$ python3 -q
>>> import numpy as np
>>> np.set_printoptions(suppress=True, linewidth=120)
>>> def rd(a):
...     return np.round(a, 2) + 0
... 
>>> Y = np.array([[6, 6], [8, 8], [3, 6], [-5, 9]])
>>> cent = np.array([[0, 0, 0], [2, -2, -2]])
>>> E = Y @ cent
>>> E
array([[ 12, -12, -12],
       [ 16, -16, -16],
       [ 12, -12, -12],
       [ 18, -18, -18]])
>>> left, sv, vt = np.linalg.svd(E)
>>> V = vt[:(sv > 1e-8).sum()]
>>> rng = np.random.default_rng(96447)
>>> x0 = E[3] + 5 * E[2] + rng.integers(2) * np.eye(3)[0]
>>> x0
array([ 78., -78., -78.])
>>> np.allclose(V.T @ V @ x0, x0)
True
>>> rd(V.T @ V)
array([[ 0.33, -0.33, -0.33],
       [-0.33,  0.33,  0.33],
       [-0.33,  0.33,  0.33]])
>>> np.linalg.matrix_rank(np.vstack([E, x0]))
np.int64(1)
>>> Y = np.array([[0, 1, 2], [0, 0, 3], [3, 3, 2]])
>>> np.einsum("ij->j", E)
array([ 58, -58, -58])
>>> np.einsum("ik,kj->ij", E, Y)
array([[-36, -24, -36],
       [-48, -32, -48],
       [-36, -24, -36],
       [-54, -36, -54]])
>>> E @ Y
array([[-36, -24, -36],
       [-48, -32, -48],
       [-36, -24, -36],
       [-54, -36, -54]])
>>> Y.T @ E.T
array([[-36, -48, -36, -54],
       [-24, -32, -24, -36],
       [-36, -48, -36, -54]])
>>> np.linalg.matrix_rank(np.vstack([E, Y.T]))
np.int64(3)
>>> np.linalg.matrix_rank(E @ Y)
np.int64(1)
>>> np.vstack([E, Y.T]).shape
(7, 3)
>>> arr = np.load("block9.npy")
>>> arr
array([[2.05, 2.  , 2.  ],
       [1.  , 1.05, 1.  ],
       [2.  , 2.  , 2.05]])
>>> rd(np.linalg.det(arr[::-1]))
np.float64(-0.01)
>>> rd(np.einsum("ij,ji->", arr, arr))
np.float64(25.51)
>>> rd(np.einsum("ii->", arr))
np.float64(5.15)
>>> np.kron(np.eye(2, dtype=int), arr)
array([[2.05, 2.  , 2.  , 0.  , 0.  , 0.  ],
       [1.  , 1.05, 1.  , 0.  , 0.  , 0.  ],
       [2.  , 2.  , 2.05, 0.  , 0.  , 0.  ],
       [0.  , 0.  , 0.  , 2.05, 2.  , 2.  ],
       [0.  , 0.  , 0.  , 1.  , 1.05, 1.  ],
       [0.  , 0.  , 0.  , 2.  , 2.  , 2.05]])
>>> rd(np.linalg.det(2 * arr)), rd(np.linalg.det(arr))
(np.float64(0.1), np.float64(0.01))
>>> rd(np.poly(arr))
array([ 1.  , -5.15,  0.51, -0.01])
>>> left, sv, vt = np.linalg.svd(E, full_matrices=False)
>>> rd(left.T @ left)
array([[1., 0., 0.],
       [0., 1., 0.],
       [0., 0., 1.]])
>>> np.abs(left[:, 0]).round(6).argmax()
np.int64(3)
>>> rd(sv / sv[0])
array([1., 0., 0.])
>>> (sv > 1e-8).sum()
np.int64(1)
>>> rd(np.abs(vt[0]))
array([0.58, 0.58, 0.58])
>>> left, sv, vt = np.linalg.svd(arr)
>>> rd(sv)
array([5.24, 0.05, 0.05])
>>> Y = left[:, :1] @ np.diag(sv[:1]) @ vt[:1]
>>> rd(np.linalg.norm(arr - Y, 2)), rd(sv[1])
(np.float64(0.05), np.float64(0.05))
>>> np.linalg.matrix_rank(arr, rtol=0.05)
np.int64(1)
>>> np.linalg.matrix_rank(Y)
np.int64(1)
>>> rd(Y)
array([[2.02, 2.01, 2.02],
       [1.02, 1.01, 1.02],
       [2.02, 2.01, 2.02]])
